% python3 -q
>>> import numpy as np
>>> import numpy.linalg as la
>>> np.set_printoptions(precision=3, suppress=True, linewidth=200, floatmode="fixed")
>>> M = np.load("a.npy")
>>> M
array([[  4.171, -10.723,  -4.611,   6.098,   5.133,  -3.951,  -8.890,  -0.263,  -4.445,   1.585,  -4.775,  -8.413,   0.749],
       [  5.251, -11.164,  -6.231,   6.105,   3.802,  -6.749,  -9.741,   1.972,  -5.528,  -1.189,  -3.960,  -9.035,  -0.697],
       [  4.253, -10.534,  -3.844,   3.986,   4.342,  -4.680,  -8.924,   2.340,  -4.284,  -0.016,  -5.900,  -9.848,  -1.255],
       [  5.075, -12.027,  -4.289,   5.404,   4.217,  -5.577, -11.948,  -0.171,  -6.279,  -0.556,  -5.167,  -8.071,  -0.502],
       [  5.704, -10.721,  -5.377,   3.448,   4.778,  -5.307,  -8.799,   0.984,  -5.520,   0.784,  -5.168, -10.923,  -1.185],
       [  5.990, -10.193,  -5.377,   3.230,   6.726,  -5.440, -10.614,  -0.610,  -5.054,  -0.085,  -4.703, -10.442,   0.873],
       [  5.953, -10.973,  -4.523,   2.382,   2.379,  -4.356, -11.489,   0.686,  -5.830,   1.139,  -5.999,  -8.377,  -0.357],
       [  4.415, -11.001,  -6.370,   4.808,   4.955,  -5.206,  -8.857,  -0.048,  -4.192,   0.858,  -4.343, -10.849,   1.170],
       [  7.817,  -8.693,  -4.792,   6.155,   3.399,  -3.936, -10.381,  -3.229,  -4.243,  -0.389,  -4.828, -11.361,   0.864],
       [  3.269,  -8.268,  -4.738,   5.883,   5.482,  -4.330,  -9.484,  -1.400,  -4.434,  -0.813,  -6.037, -11.235,  -0.180],
       [  3.868,  -9.560,  -5.829,   5.259,   5.803,  -4.141, -10.157,   0.201,  -4.010,  -0.271,  -3.831,  -8.846,  -0.859],
       [  5.635, -10.653,  -7.394,   5.909,   5.086,  -4.332, -11.085,   0.625,  -5.515,   1.570,  -5.721, -10.943,   0.068],
       [  3.785, -11.974,  -5.766,   5.575,   5.004,  -4.657,  -8.545,  -0.634,  -4.029,   1.441,  -5.015,  -8.721,   0.813],
       [  5.873, -11.420,  -3.943,   6.400,   5.892,  -4.947, -11.648,  -0.380,  -7.006,   0.799,  -6.152,  -9.079,   1.075],
       [  4.004,  -8.397,  -4.518,   3.529,   4.764,  -5.918,  -9.900,  -1.432,  -3.800,  -0.877,  -5.150,  -9.820,  -0.383],
       [  4.204,  -9.550,  -4.021,   4.299,   3.590,  -3.372, -10.886,   0.041,  -5.675,  -2.344,  -3.092,  -7.774,  -0.828],
       [  5.819,  -9.556,  -5.641,   5.107,   5.561,  -5.395,  -9.313,   1.343,  -4.910,   0.912,  -4.404,  -9.268,   1.041],
       [  4.080,  -9.124,  -5.439,   3.017,   2.660,  -5.896,  -8.070,  -0.203,  -5.683,  -1.348,  -4.368, -10.139,   0.979],
       [  5.513,  -8.361,  -7.356,   5.089,   5.431,  -3.989,  -8.751,  -0.052,  -6.195,   0.078,  -4.820, -10.212,  -1.367],
       [  7.110, -10.120,  -6.066,   3.120,   5.372,  -5.920,  -9.599,   0.211,  -3.927,  -0.511,  -3.939, -12.678,   0.903],
       [  5.030,  -9.313,  -4.949,   5.553,   6.011,  -6.622,  -9.212,   1.318,  -5.334,   0.217,  -2.593,  -9.750,   3.110],
       [  2.917, -10.629,  -4.664,   5.944,   4.539,  -5.760,  -9.962,   2.317,  -4.818,  -1.053,  -4.730,  -9.854,  -2.646],
       [  5.851,  -9.930,  -6.296,   6.567,   6.379,  -4.735,  -9.476,   2.273,  -5.762,   1.320,  -6.539, -11.320,  -1.385],
       [  5.191,  -8.966,  -5.551,   4.703,   7.423,  -6.016, -10.482,   0.570,  -4.330,   0.989,  -5.672,  -9.201,  -0.576],
       [  5.512,  -9.287,  -2.630,   5.201,   5.567,  -6.320,  -9.858,   0.724,  -4.453,  -1.124,  -5.297, -11.783,  -0.032],
       [  4.603, -10.339,  -6.918,   4.506,   4.232,  -4.577, -10.439,   0.101,  -5.025,  -0.608,  -3.917, -11.735,   0.721],
       [  3.448,  -9.589,  -5.678,   5.599,   6.291,  -3.856, -10.897,  -0.935,  -4.181,   1.211,  -4.306,  -9.529,   1.060],
       [  3.234, -10.330,  -5.946,   5.961,   6.157,  -4.150, -11.653,   0.962,  -6.411,   0.111,  -5.429,  -8.690,  -0.496],
       [  5.819,  -9.085,  -3.633,   5.826,   5.004,  -4.799, -10.261,  -0.902,  -5.671,   0.522,  -3.972, -10.629,  -1.420],
       [  6.269,  -8.842,  -6.367,   6.140,   5.085,  -6.081, -10.474,  -0.160,  -6.850,   1.228,  -5.701,  -9.121,   0.238],
       [  6.467, -10.165,  -6.050,   4.934,   5.314,  -5.651,  -9.920,  -0.740,  -4.034,   0.121,  -5.794,  -8.444,  -0.012],
       [  5.186,  -8.252,  -5.730,   5.077,   3.922,  -3.921,  -8.544,  -1.520,  -5.221,   0.919,  -6.273,  -9.512,  -0.185],
       [  5.035,  -9.665,  -4.920,   4.949,   6.237,  -6.223,  -9.647,  -0.379,  -5.905,  -0.324,  -6.889,  -8.637,   1.346],
       [  4.083, -10.595,  -5.351,   4.734,   4.519,  -3.939, -10.780,  -0.480,  -5.330,  -0.218,  -4.390,  -9.790,   0.303],
       [  3.704, -10.428,  -3.580,   3.324,   4.097,  -5.867, -10.928,  -0.394,  -4.305,   0.229,  -5.441,  -9.740,  -0.585],
       [  5.237, -10.247,  -4.047,   3.698,   3.912,  -4.939, -11.242,  -0.697,  -5.535,   0.301,  -5.096,  -9.911,  -0.642],
       [  6.425, -11.456,  -3.825,   6.413,   3.630,  -4.807,  -9.984,   0.164,  -4.394,  -0.481,  -6.114,  -9.132,   0.170],
       [  7.392,  -8.669,  -3.805,   3.509,   3.660,  -5.279, -10.956,   0.816,  -4.224,   0.528,  -6.649, -11.125,   0.312],
       [  4.925, -10.906,  -3.757,   5.239,   5.309,  -5.573,  -8.915,   0.703,  -3.800,  -0.866,  -5.432,  -7.777,  -0.250],
       [  4.455, -10.404,  -5.112,   5.431,   4.571,  -5.173,  -9.577,  -0.362,  -5.826,   0.115,  -4.559, -10.871,   0.298],
       [  4.210,  -9.661,  -5.185,   4.691,   6.270,  -6.776,  -8.319,   0.177,  -4.649,   0.504,  -4.784, -11.079,  -0.128],
       [  6.244,  -9.833,  -4.863,   4.560,   4.429,  -5.301,  -9.410,  -0.850,  -4.607,  -1.931,  -7.332,  -9.718,   1.013],
       [  6.019, -11.201,  -5.466,   4.451,   3.657,  -4.425,  -9.199,   0.944,  -6.134,  -1.995,  -6.318, -10.662,   0.322]])
>>> def softmax(z):
...     e = np.exp(z - z.max(axis=-1, keepdims=True))
...     return e / e.sum(axis=-1, keepdims=True)
... 
>>> softmax(M).sum(axis=1)
array([1.000, 1.000, 1.000, 1.000, 1.000, 1.000, 1.000, 1.000, 1.000, 1.000, 1.000, 1.000, 1.000, 1.000, 1.000, 1.000, 1.000, 1.000, 1.000, 1.000, 1.000, 1.000, 1.000, 1.000, 1.000, 1.000, 1.000,
       1.000, 1.000, 1.000, 1.000, 1.000, 1.000, 1.000, 1.000, 1.000, 1.000, 1.000, 1.000, 1.000, 1.000, 1.000, 1.000])
>>> np.round(softmax(M[21] + 4), 3) + 0
array([0.037, 0.000, 0.000, 0.757, 0.186, 0.000, 0.000, 0.020, 0.000, 0.001, 0.000, 0.000, 0.000])
>>> np.round(softmax(M[21]), 3) + 0
array([0.037, 0.000, 0.000, 0.757, 0.186, 0.000, 0.000, 0.020, 0.000, 0.001, 0.000, 0.000, 0.000])
>>> S = M @ M.T / np.sqrt(13)
>>> softmax(S).round(6).argmax(axis=1)
array([13, 11, 22, 13, 11, 11, 13, 11, 11, 11, 11, 11, 11, 13, 11, 13, 11, 11, 11, 11, 13, 22, 22, 11, 13, 11, 11, 11, 13, 11, 11, 11, 13, 11, 13, 13, 13, 11, 13, 11, 11, 13, 11])
